>>> import numpy as np
>>> np.set_printoptions(suppress=True, linewidth=160)
>>> A = np.load("test16.npy")
>>> A
array([[ 2,  0,  0,  0,  1,  0],
       [ 0,  5,  0,  9,  0, -2],
       [ 7,  0, -6,  0,  3,  0],
       [ 0,  8,  0, -5,  0,  7],
       [-9,  0,  9,  0, -3,  0],
       [ 0,  3,  0,  9,  0, -2]])
>>> G = A.T @ A
>>> np.trace(G), (A ** 2).sum()
(np.int64(612), np.int64(612))
>>> np.round(np.linalg.svd(A, compute_uv=False) ** 2, 3)
array([267.031, 219.848, 121.732,   2.863,   0.42 ,   0.106])
>>> np.round(np.linalg.eigvalsh(G)[::-1], 3)
array([267.031, 219.848, 121.732,   2.863,   0.42 ,   0.106])
>>> np.diag(G)
array([134,  98, 117, 187,  19,  57])
>>> np.linalg.matrix_rank(G)
np.int64(6)
>>> data = np.load("sample18.npy")
>>> data
array([[-0.215,  1.196, -0.109,  1.074],
       [-0.2  ,  1.2  , -0.1  ,  1.1  ],
       [-0.9  ,  0.4  , -0.3  ,  0.9  ]])
>>> W = np.array([[0, 5, 4], [5, 5, 4], [2, 3, 5], [4, 1, 3]])
>>> c = np.array([-1, 1, 0])
>>> act = np.maximum(data @ W + c, 0)
>>> np.linalg.matrix_rank(act)
np.int64(3)
>>> (act > 0).astype(int)
array([[1, 1, 1],
       [1, 1, 1],
       [1, 0, 0]])
>>> act.round(3)
array([[9.058, 6.652, 6.601],
       [9.2  , 6.8  , 6.8  ],
       [4.   , 0.   , 0.   ]])
>>> cent = np.array([[0, 8, 9], [8, 8, 8], [7, 3, 9]])
>>> (act @ cent).round(6).argmax(axis=1)
array([2, 2, 2])
>>> np.round(np.linalg.norm(data, 2) / np.linalg.norm(data), 3)
np.float64(0.953)
>>> np.argsort(-np.linalg.norm(data, axis=0).round(6), kind="stable")[:3]
array([3, 1, 0])
>>> u, v = data[2], data[0]
>>> u @ u
np.float64(1.87)
>>> p = (u @ v) / (u @ u) * u
>>> np.round(np.outer(u, v), 3)
array([[ 0.194, -1.076,  0.098, -0.967],
       [-0.086,  0.478, -0.044,  0.43 ],
       [ 0.064, -0.359,  0.033, -0.322],
       [-0.194,  1.076, -0.098,  0.967]])
>>> p.round(3)
array([-0.804,  0.357, -0.268,  0.804])
>>> M2 = data / np.linalg.norm(data, axis=1, keepdims=True)
>>> G = M2 @ M2.T
>>> G[2].round(3)
array([0.752, 0.748, 1.   ])
>>> (np.abs(G) > 0.9).astype(int)
array([[1, 1, 0],
       [1, 1, 0],
       [0, 0, 1]])
>>> G.round(3)
array([[1.   , 1.   , 0.752],
       [1.   , 1.   , 0.748],
       [0.752, 0.748, 1.   ]])
>>> np.round(np.linalg.norm(M2, axis=1), 3)
array([1., 1., 1.])
>>> round(data[1] @ data[0], 3)
np.float64(2.67)
>>> np.round(np.linalg.norm(data, axis=1), 3)
array([1.625, 1.643, 1.367])
>>> round(float(np.linalg.norm(data, 2)), 3)
2.558
>>> round(np.linalg.norm(data, "nuc"), 3)
np.float64(3.393)
>>> np.round(np.linalg.norm(data, axis=0), 3)
array([0.947, 1.741, 0.334, 1.781])
